$ python3 -q
>>> import numpy as np
>>> from numpy import linalg as LA
>>> np.set_printoptions(suppress=True, linewidth=100)
>>> def rd(a):
...     return np.round(a, 2) + 0
... 
>>> K = np.loadtxt("data.csv", delimiter=",")
>>> print(K)
[[-0.7   0.5   0.    1.2  -1.6 ]
 [ 0.6   0.3   0.7   0.6  -0.3 ]
 [ 0.7   0.7  -1.1  -0.3   0.6 ]
 [ 0.12  0.19  1.34 -0.98 -0.89]
 [ 0.1   0.1   0.    0.7   2.1 ]
 [ 0.3   0.4   1.1  -0.8  -1.1 ]
 [ 0.7  -0.9  -3.7   0.   -0.6 ]
 [ 0.8  -0.8  -0.7   0.3   0.3 ]
 [ 0.6  -1.4   1.3  -0.6   0.1 ]
 [-1.3  -0.8  -1.4   0.2  -0.7 ]]
>>> W2 = K[[6, 8]].astype(float)
>>> for _ in range(4):
...     lab = LA.norm(K[:, None] - W2, axis=-1).argmin(axis=1)
...     W2 = np.array([K[lab == j].mean(axis=0) for j in range(2)])
... 
>>> print(lab)
[1 1 1 1 1 1 0 1 1 0]
>>> print(rd(W2))
[[-0.3  -0.85 -2.55  0.1  -0.65]
 [ 0.32  0.    0.33  0.01 -0.1 ]]
>>> print(np.bincount(lab))
[2 8]
>>> print(rd(W2[1] - W2[0]))
[ 0.62  0.85  2.88 -0.09  0.55]
>>> cen = (K - K.mean(axis=0)) / K.std(axis=0)
>>> print(rd(cen.std(axis=0)))
[1. 1. 1. 1. 1.]
>>> c = LA.lstsq(np.delete(cen, 2, axis=1), cen[:, 2])[0]
>>> print(rd(1 - np.var(cen[:, 2] - np.delete(cen, 2, axis=1) @ c)))
0.18
>>> arr = np.array([[51, 21, -43, 1, 26, -2, -11, 17],
...     [21, 41, 12, 33, 49, 20, 51, -20],
...     [-43, 12, 69, 30, -11, 39, 56, -34],
...     [1, 33, 30, 33, 35, 24, 55, -26],
...     [26, 49, -11, 35, 166, -57, 79, -46],
...     [-2, 20, 39, 24, -57, 74, 22, -1],
...     [-11, 51, 56, 55, 79, 22, 101, -54],
...     [17, -20, -34, -26, -46, -1, -54, 33]])
>>> print(np.unique(arr.round(6), axis=0).shape)
(8, 8)
>>> print(rd(np.trace(LA.pinv(arr) @ arr)))
3.0
>>> print(np.abs(np.diag(LA.qr(arr)[1])) > 1e-9)
[ True  True  True False False False False False]
>>> print(np.allclose(arr[:-1].T @ LA.lstsq(arr[:-1].T, arr[-1])[0], arr[-1]))
True
>>> print(LA.lstsq(arr[:-1].T, arr[-1])[2])
3
>>> print(rd(arr @ LA.pinv(arr) @ arr))
[[ 51.  21. -43.   1.  26.  -2. -11.  17.]
 [ 21.  41.  12.  33.  49.  20.  51. -20.]
 [-43.  12.  69.  30. -11.  39.  56. -34.]
 [  1.  33.  30.  33.  35.  24.  55. -26.]
 [ 26.  49. -11.  35. 166. -57.  79. -46.]
 [ -2.  20.  39.  24. -57.  74.  22.  -1.]
 [-11.  51.  56.  55.  79.  22. 101. -54.]
 [ 17. -20. -34. -26. -46.  -1. -54.  33.]]
>>> Uu, sig, Vt = LA.svd(arr)
>>> evecs = Vt[:(sig > 1e-8).sum()]
>>> rng = np.random.default_rng(684283)
>>> vec = arr[1] + 4 * arr[6] + rng.integers(2) * np.eye(8)[1]
>>> print(vec)
[ -23.  246.  236.  253.  365.  108.  455. -236.]
>>> print(rd(np.diag(evecs.T @ evecs)))
[0.5  0.26 0.39 0.15 0.66 0.53 0.36 0.15]
>>> print(rd(evecs.T @ evecs))
[[ 0.5   0.25 -0.33  0.07  0.1   0.17 -0.06  0.17]
 [ 0.25  0.26 -0.03  0.17  0.13  0.22  0.18 -0.01]
 [-0.33 -0.03  0.39  0.1  -0.12  0.13  0.23 -0.18]
 [ 0.07  0.17  0.1   0.15  0.07  0.18  0.2  -0.07]
 [ 0.1   0.13 -0.12  0.07  0.66 -0.32  0.22 -0.15]
 [ 0.17  0.22  0.13  0.18 -0.32  0.53  0.12  0.05]
 [-0.06  0.18  0.23  0.2   0.22  0.12  0.36 -0.19]
 [ 0.17 -0.01 -0.18 -0.07 -0.15  0.05 -0.19  0.15]]
>>> print(LA.matrix_rank(np.vstack([arr, vec])))
4
>>> out = arr / LA.norm(arr, axis=1, keepdims=True)
>>> C2 = out @ out.T
>>> print(np.argwhere(np.triu(np.abs(C2) > 0.95, 1)))
[[3 6]
 [6 7]]
>>> print((C2 - 2 * np.eye(8)).round(6).argmax(axis=1))
[4 3 3 6 1 2 3 0]
>>> feats = np.load("mat.npy")
>>> print(feats)
[[-0.2  -0.5  -1.6  -0.4  -1.5   0.9   0.8   1.  ]
 [ 1.4   0.6  -0.5   0.9  -0.8   0.4   0.8  -0.1 ]
 [ 0.3  -1.1  -0.8   0.7  -0.3   0.7  -1.9   0.6 ]
 [ 0.6   1.9   1.9   0.2   0.9   0.2  -0.7   1.1 ]
 [ 0.5   1.1  -0.6  -0.2   0.3  -2.3   1.    0.6 ]
 [-0.5  -2.    1.1  -0.7   0.   -2.2   0.    0.3 ]
 [ 0.4  -0.8  -1.2   0.4   0.2   0.7   0.    1.3 ]
 [ 0.53  1.04 -0.59 -0.17  0.34 -2.2   0.94  0.55]
 [ 0.6  -0.5   2.8   0.5  -0.8   0.3  -0.4  -0.6 ]
 [-0.2  -1.    1.2  -0.1   1.5   1.6  -2.1   1.1 ]
 [ 0.    0.6   0.1  -0.7  -3.1   0.2   1.4   0.5 ]
 [ 0.4  -0.1  -0.7   1.2  -0.4  -1.3  -0.5  -0.4 ]
 [ 1.   -0.1   1.8   1.4  -0.1   0.8   0.1   1.4 ]
 [ 0.6  -1.   -0.1  -1.   -0.1  -0.3   1.1  -1.4 ]]
>>> out = feats + rng.integers(-2, 3, (14, 7)) @ rng.integers(-2, 3, (7, 8))
>>> print(rd(out))
[[  3.8    0.5    0.4   -1.4  -13.5    5.9   -4.2    0.  ]
 [ -1.6    3.6   -0.5   -2.1   -4.8   -2.6   -1.2   -1.1 ]
 [  1.3    0.9   -5.8    5.7    6.7   -4.3    2.1    5.6 ]
 [ -0.4    1.9   -0.1    1.2   -2.1   -2.8    4.3   -2.9 ]
 [ -0.5   -1.9   -2.6    3.8    4.3   -2.3    8.     1.6 ]
 [  1.5    0.     5.1   -5.7    8.    -1.2   -6.    -0.7 ]
 [  3.4    2.2   -1.2    2.4    5.2   -3.3    5.    -2.7 ]
 [  8.53   5.04  -3.59   5.83  -0.66  -2.2    0.94   5.55]
 [-10.4   -7.5   -0.2    0.5    7.2   -5.7   -1.4    2.4 ]
 [  2.8    1.    -0.8    2.9    7.5   -2.4    4.9   -1.9 ]
 [  3.     0.6   -4.9    6.3    9.9   -3.8   12.4    2.5 ]
 [ -2.6   -1.1   -1.7    0.2  -15.4   -1.3   -1.5   -3.4 ]
 [  7.     2.9    3.8    2.4   -7.1    3.8   -0.9   -0.6 ]
 [  0.6    1.    -5.1   -2.    -5.1   -4.3   -1.9   -0.4 ]]
>>> print(rd(LA.svd(out - feats, compute_uv=False)))
[34.78 21.31 17.64 12.71 10.73  3.34  2.73  0.  ]
>>> print(LA.matrix_rank(out - feats, tol=1e-8))
7
>>> print(rd(out - feats))
[[  4.   1.   2.  -1. -12.   5.  -5.  -1.]
 [ -3.   3.   0.  -3.  -4.  -3.  -2.  -1.]
 [  1.   2.  -5.   5.   7.  -5.   4.   5.]
 [ -1.   0.  -2.   1.  -3.  -3.   5.  -4.]
 [ -1.  -3.  -2.   4.   4.   0.   7.   1.]
 [  2.   2.   4.  -5.   8.   1.  -6.  -1.]
 [  3.   3.   0.   2.   5.  -4.   5.  -4.]
 [  8.   4.  -3.   6.  -1.   0.   0.   5.]
 [-11.  -7.  -3.   0.   8.  -6.  -1.   3.]
 [  3.   2.  -2.   3.   6.  -4.   7.  -3.]
 [  3.   0.  -5.   7.  13.  -4.  11.   2.]
 [ -3.  -1.  -1.  -1. -15.   0.  -1.  -3.]
 [  6.   3.   2.   1.  -7.   3.  -1.  -2.]
 [  0.   2.  -5.  -1.  -5.  -4.  -3.   1.]]
>>> P = feats @ LA.solve(feats.T @ feats, feats.T)
>>> print(rd(np.diag(P)))
[0.41 0.46 0.7  0.62 0.4  0.77 0.4  0.37 0.54 0.54 0.77 0.53 0.72 0.79]
>>> print(LA.matrix_rank(np.eye(14) - P))
6
>>> vec = np.array([3, 1, 3, 2, 1, 1, 3, 1])
>>> target = feats @ vec
>>> print(rd(LA.pinv(feats) @ feats))
[[1. 0. 0. 0. 0. 0. 0. 0.]
 [0. 1. 0. 0. 0. 0. 0. 0.]
 [0. 0. 1. 0. 0. 0. 0. 0.]
 [0. 0. 0. 1. 0. 0. 0. 0.]
 [0. 0. 0. 0. 1. 0. 0. 0.]
 [0. 0. 0. 0. 0. 1. 0. 0.]
 [0. 0. 0. 0. 0. 0. 1. 0.]
 [0. 0. 0. 0. 0. 0. 0. 1.]]
>>> print(rd(target))
[-3.9   7.   -5.9   9.9   2.   -3.5  -0.2   2.03  8.4  -0.3   1.3  -2.2  13.5   0.  ]
>>> target = target + 0.05 * rng.normal(size=14)
>>> print(rd(target))
[-3.88  7.   -5.92  9.84  2.07 -3.53 -0.13  2.    8.32 -0.36  1.28 -2.26 13.61 -0.05]
>>> c, *_ = LA.lstsq(feats, target)
>>> print([round(float(LA.norm(LA.solve(feats.T @ feats + lam * np.eye(8), feats.T @ target))), 2) for lam in (0, 1, 10, 100)])
[5.95, 5.31, 3.23, 0.78]
>>> print(rd(LA.norm(target - feats @ c)))
0.11
>>> F = np.loadtxt("case2.csv", delimiter=",")
>>> print(F)
[[-2.  1.  1.  1.  1.  1.  1.  1.]
 [ 1. -2.  1.  1.  1.  1.  1.  1.]
 [ 1.  1. -2.  1.  1.  1.  1.  1.]
 [ 1.  1.  1. -2.  1.  1.  1.  1.]
 [ 1.  1.  1.  1. -2.  1.  1.  1.]
 [ 1.  1.  1.  1.  1. -2.  1.  1.]
 [ 1.  1.  1.  1.  1.  1. -2.  1.]
 [ 1.  1.  1.  1.  1.  1.  1. -2.]]
>>> print(np.allclose(F @ F.T, F.T @ F))
True
>>> print(F @ np.ones(8))
[5. 5. 5. 5. 5. 5. 5. 5.]
>>> print(F @ (-1.0) ** np.arange(8))
[-3.  3. -3.  3. -3.  3. -3.  3.]
>>> w, evecs = LA.eigh(F)
>>> print(rd(w))
[-3. -3. -3. -3. -3. -3. -3.  5.]
>>> print(rd(evecs.T @ F @ evecs))
[[-3.  0.  0.  0.  0.  0.  0.  0.]
 [ 0. -3.  0.  0.  0.  0.  0.  0.]
 [ 0.  0. -3.  0.  0.  0.  0.  0.]
 [ 0.  0.  0. -3.  0.  0.  0.  0.]
 [ 0.  0.  0.  0. -3.  0.  0.  0.]
 [ 0.  0.  0.  0.  0. -3.  0.  0.]
 [ 0.  0.  0.  0.  0.  0. -3.  0.]
 [ 0.  0.  0.  0.  0.  0.  0.  5.]]
>>> print(rd(LA.svd(F, compute_uv=False)))
[5. 3. 3. 3. 3. 3. 3. 3.]
>>> print(rd(LA.eigvalsh(F + -2 * np.eye(8))))
[-5. -5. -5. -5. -5. -5. -5.  3.]
>>> print(rd(LA.eigvalsh(F @ F)))
[ 9.  9.  9.  9.  9.  9.  9. 25.]
>>> print(rd(evecs.T @ evecs))
[[1. 0. 0. 0. 0. 0. 0. 0.]
 [0. 1. 0. 0. 0. 0. 0. 0.]
 [0. 0. 1. 0. 0. 0. 0. 0.]
 [0. 0. 0. 1. 0. 0. 0. 0.]
 [0. 0. 0. 0. 1. 0. 0. 0.]
 [0. 0. 0. 0. 0. 1. 0. 0.]
 [0. 0. 0. 0. 0. 0. 1. 0.]
 [0. 0. 0. 0. 0. 0. 0. 1.]]
>>> out = F + rng.integers(-2, 3, (8, 1)) @ rng.integers(-2, 3, (1, 8))
>>> print(out)
[[ 0.  1.  2. -1. -1.  0.  0.  1.]
 [-3. -2. -1.  5.  5.  3.  3.  1.]
 [ 3.  1. -1. -1. -1.  0.  0.  1.]
 [-1.  1.  0.  0.  3.  2.  2.  1.]
 [ 1.  1.  1.  1. -2.  1.  1.  1.]
 [-3.  1. -1.  5.  5.  0.  3.  1.]
 [ 3.  1.  2. -1. -1.  0. -3.  1.]
 [ 3.  1.  2. -1. -1.  0.  0. -2.]]
>>> print(out - F)
[[ 2.  0.  1. -2. -2. -1. -1.  0.]
 [-4.  0. -2.  4.  4.  2.  2.  0.]
 [ 2.  0.  1. -2. -2. -1. -1.  0.]
 [-2.  0. -1.  2.  2.  1.  1.  0.]
 [ 0.  0.  0.  0.  0.  0.  0.  0.]
 [-4.  0. -2.  4.  4.  2.  2.  0.]
 [ 2.  0.  1. -2. -2. -1. -1.  0.]
 [ 2.  0.  1. -2. -2. -1. -1.  0.]]
>>> print(np.abs(out - F).sum(axis=1))
[ 9. 18.  9.  9.  0. 18.  9.  9.]
>>> M = np.load("block15.npy")
>>> print(M)
[[ 0  0  0  0  0  0  0  0  0]
 [ 0  0  0  0  0  0  0  0  0]
 [-3 -3  3 -3  4 -2  1 -4 -3]
 [ 6  6 -6  6 -8  4 -2  8  6]
 [ 0  0  0  0  0  0  0  0  0]]
>>> Uu, sig, Vt = LA.svd(M)
>>> evecs = Vt[:(sig > 1e-8).sum()]
>>> vec = M[1] + 3 * M[3] + rng.integers(2) * np.eye(9)[2]
>>> print(vec)
[ 18.  18. -18.  18. -24.  12.  -6.  24.  18.]
>>> print(rd(np.diag(evecs.T @ evecs)))
[0.11 0.11 0.11 0.11 0.2  0.05 0.01 0.2  0.11]
>>> print(rd(LA.norm(vec - evecs.T @ evecs @ vec)))
0.0
>>> print(np.allclose(evecs.T @ evecs @ vec, vec))
True
>>> print(rd(M @ LA.pinv(M) @ M))
[[ 0.  0.  0.  0.  0.  0.  0.  0.  0.]
 [ 0.  0.  0.  0.  0.  0.  0.  0.  0.]
 [-3. -3.  3. -3.  4. -2.  1. -4. -3.]
 [ 6.  6. -6.  6. -8.  4. -2.  8.  6.]
 [ 0.  0.  0.  0.  0.  0.  0.  0.  0.]]
>>> print(LA.lstsq(M[:-1].T, M[-1])[2])
1
>>> out = np.array([[-1, -2], [-1, 2]])
>>> A = np.kron(np.eye(2, dtype=int), out)
>>> print(A)
[[-1 -2  0  0]
 [-1  2  0  0]
 [ 0  0 -1 -2]
 [ 0  0 -1  2]]
>>> q = A.astype(float).copy()
>>> for j in range(4):
...     q[:, j] -= q[:, :j] @ (q[:, :j].T @ q[:, j])
...     q[:, j] /= LA.norm(q[:, j])
... 
>>> print(rd(q.T @ q))
[[1. 0. 0. 0.]
 [0. 1. 0. 0.]
 [0. 0. 1. 0.]
 [0. 0. 0. 1.]]
>>> J = np.load("run12.npy")
>>> print(J)
[[-5 -4  9 -8  5 -3  4  3 -2]
 [ 0  8 -4  1  7 -1 -5 -3 -1]
 [ 0  0 -4 -5  4  8  4 -4 -6]
 [ 0  0  0  6  0 -8 -4 -8  8]
 [ 0  0  0  0  6 -2  3 -3 -9]
 [ 0  0  0  0  0 -7  7  6 -4]
 [ 0  0  0  0  0  0 -6  0  3]
 [ 0  0  0  0  0  0  0 -3  6]
 [ 0  0  0  0  0  0  0  0 -8]]
>>> T = np.stack([J, -3 * J, J[::-1]])
>>> print(np.einsum("bij,cij->bc", T, T))
[[ 1291 -3873   -11]
 [-3873 11619    33]
 [  -11    33  1291]]
>>> print(T.sum(axis=0))
[[ 10   8 -18  16 -10   6  -8  -6  -4]
 [  0 -16   8  -2 -14   2  10   3   8]
 [  0   0   8  10  -8 -16 -14   8  15]
 [  0   0   0 -12   0   9  15  22 -20]
 [  0   0   0   0  -6   2  -3   3   9]
 [  0   0   0   6   0   6 -18 -20  16]
 [  0   0  -4  -5   4   8  16  -4 -12]
 [  0   8  -4   1   7  -1  -5   3 -13]
 [ -5  -4   9  -8   5  -3   4   3  14]]
>>> print(LA.matrix_rank(T.reshape(3, -1)))
2
>>> lab = rng.permutation(9)
>>> print(lab)
[8 1 7 2 3 5 6 4 0]
>>> out = J[lab][:, lab]
>>> print(np.allclose(out, J))
False
>>> print(out)
[[-8  0  0  0  0  0  0  0  0]
 [-1  8 -3 -4  1 -1 -5  7  0]
 [ 6  0 -3  0  0  0  0  0  0]
 [-6  0 -4 -4 -5  8  4  4  0]
 [ 8  0 -8  0  6 -8 -4  0  0]
 [-4  0  6  0  0 -7  7  0  0]
 [ 3  0  0  0  0  0 -6  0  0]
 [-9  0 -3  0  0 -2  3  6  0]
 [-2 -4  3  9 -8 -3  4  5 -5]]
>>> print(np.trace(out))
-13
>>> print(rd(np.sort(np.abs(LA.eigvals(out)))))
[3. 4. 5. 6. 6. 6. 7. 8. 8.]
>>> T = np.stack([arr, 2 * arr, arr[::-1]])
>>> print(T.shape)
(3, 8, 8)
>>> print(rd(LA.det(T)))
[0. 0. 0.]
>>> print(rd(LA.norm(T, axis=(1, 2))))
[360.52 721.03 360.52]
>>> print((T @ arr.T).shape)
(3, 8, 8)
>>> print(np.einsum("bij,cij->bc", T, T))
[[129972 259944  75400]
 [259944 519888 150800]
 [ 75400 150800 129972]]
>>> print(T.sum(axis=0))
[[ 170   43 -163  -23   32   -7  -87   84]
 [  52  174   92  154  226   82  254 -114]
 [-131   56  246  114  -90  191  190 -103]
 [  29  148   79  134  271   15  244 -124]
 [  79  180   -3  138  533 -147  292 -164]
 [ -49   72  186  102 -182  261  122  -37]
 [ -12  194  180  198  286   86  354 -182]
 [ 102  -39 -145  -77 -112   -5 -173  116]]
>>> print(LA.matrix_rank(T))
[3 3 3]
>>> print(rd(LA.norm(J[3], 1)), rd(LA.norm(J[3], np.inf)))
34.0 8.0
>>> print(J[3] @ J[1])
50
>>> print(rd(LA.norm(J, 2)))
22.76
>>> print(rd(LA.norm(J, axis=0)))
[ 5.    8.94 10.63 11.22 11.22 13.82 12.92 12.33 17.64]
>>> print(rd(LA.norm(J, 1)), rd(LA.norm(J, np.inf)))
47.0 43.0
>>> print(rd(LA.norm(J, axis=1)))
[15.78 12.88 13.75 15.62 11.79 12.25  6.71  6.71  8.  ]
>>> print(rd(LA.norm(J[3] - J[1])))
17.61
>>> out = J / np.sqrt((J ** 2).mean(axis=1, keepdims=True))
>>> print(rd(LA.norm(out, axis=1)))
[3. 3. 3. 3. 3. 3. 3. 3. 3.]
>>> print(LA.matrix_rank(out) == LA.matrix_rank(J))
True
>>> print(rd(out[5]))
[ 0.    0.    0.    0.    0.   -1.71  1.71  1.47 -0.98]
>>> out = np.array([[0, 3], [1, 3]])
>>> X = np.tile(out, (2, 2))
>>> print(X)
[[0 3 0 3]
 [1 3 1 3]
 [0 3 0 3]
 [1 3 1 3]]
>>> print(np.trace(X))
6
>>> print(LA.matrix_power(X, 4))
[[ 288 1080  288 1080]
 [ 360 1368  360 1368]
 [ 288 1080  288 1080]
 [ 360 1368  360 1368]]
>>> print((X + X.T) / 2)
[[0. 2. 0. 2.]
 [2. 3. 2. 3.]
 [0. 2. 0. 2.]
 [2. 3. 2. 3.]]
>>> print(rd(np.sort(np.abs(LA.eigvals(X)))))
[0.   0.   1.58 7.58]
>>> print(np.allclose(X, X.T))
False
